$ python3 -q
>>> import numpy as np
>>> np.set_printoptions(precision=4, suppress=True, linewidth=140)
>>> tidy = lambda a: np.round(a, 4) + 0
>>> feats = np.load("dump.npy")
>>> feats
array([[-0.0084,  3.9925,  7.005 ,  0.0159],
       [-0.017 ,  4.0052,  7.0136, -0.0297],
       [ 0.0083,  3.9988,  7.02  ,  0.0049],
       [ 0.0076,  4.0118,  7.0154,  0.0169],
       [-0.0417,  3.9702,  6.9791, -0.0021],
       [-0.0416,  3.9613,  6.9954,  0.0088],
       [ 0.0044,  4.0127,  6.9821, -0.0199],
       [-0.0071,  4.0115,  7.0216, -0.0065],
       [-0.0339,  4.0028,  6.9594,  0.0265],
       [ 0.0194,  3.9823,  6.9644, -0.0275],
       [ 0.0123,  4.0001,  7.0351,  0.0243],
       [ 0.0105,  3.9799,  6.9832, -0.0273],
       [ 0.0113,  4.0271,  7.0212,  0.0064],
       [-0.012 ,  4.0197,  7.027 , -0.0312],
       [ 0.0396,  1.0263,  0.9739,  7.0261],
       [-0.0012,  1.0116,  1.0007,  7.011 ],
       [-0.0092,  0.9514,  0.998 ,  7.0027],
       [-0.0079,  0.967 ,  1.0372,  6.9832],
       [ 0.0119,  1.0057,  0.9867,  7.0241],
       [ 0.0107,  1.0284,  0.9898,  7.0389],
       [-0.0194,  1.0053,  1.0182,  7.0159],
       [-0.0171,  1.0034,  0.9681,  7.0062],
       [-0.0006,  1.0054,  1.0307,  7.0035],
       [ 0.    ,  0.9818,  1.0147,  7.05  ],
       [-0.0093,  0.9963,  0.9817,  6.9889],
       [-0.0147,  0.9754,  1.0058,  7.023 ],
       [-0.0099,  0.9934,  0.9996,  7.0045],
       [ 0.0041,  1.0343,  0.9783,  7.0083],
       [ 3.0164,  6.0302,  6.9891,  4.9876],
       [ 3.0324,  5.9962,  7.0343,  5.0076],
       [ 3.0118,  5.9935,  6.9875,  4.9894],
       [ 3.02  ,  5.9626,  7.0347,  4.9961],
       [ 3.0024,  6.0119,  7.0345,  5.0204],
       [ 3.0015,  6.0267,  6.9918,  5.014 ],
       [ 2.999 ,  5.9728,  7.0066,  5.0002],
       [ 3.0064,  6.0067,  6.9624,  4.9834],
       [ 3.0076,  6.063 ,  7.0223,  4.9963],
       [ 2.9668,  6.0036,  6.9812,  4.9895],
       [ 2.986 ,  5.966 ,  7.0001,  4.9747],
       [ 3.0263,  5.999 ,  7.0066,  5.0318],
       [ 2.9911,  6.0327,  7.0056,  5.0094],
       [ 2.9813,  6.01  ,  6.9705,  4.9921]])
>>> Xs = feats - feats.mean(axis=0)
>>> U, s, VT = np.linalg.svd(Xs, full_matrices=False)
>>> tidy(np.abs(VT[-1]))
array([0.8295, 0.3349, 0.2583, 0.3647])
>>> print(np.searchsorted(np.cumsum(s ** 2) / (s ** 2).sum(), 0.9) + 1)
2
>>> np.abs(U[:, 0]).argmax()
np.int64(23)
>>> np.linalg.matrix_rank(Xs)
np.int64(4)
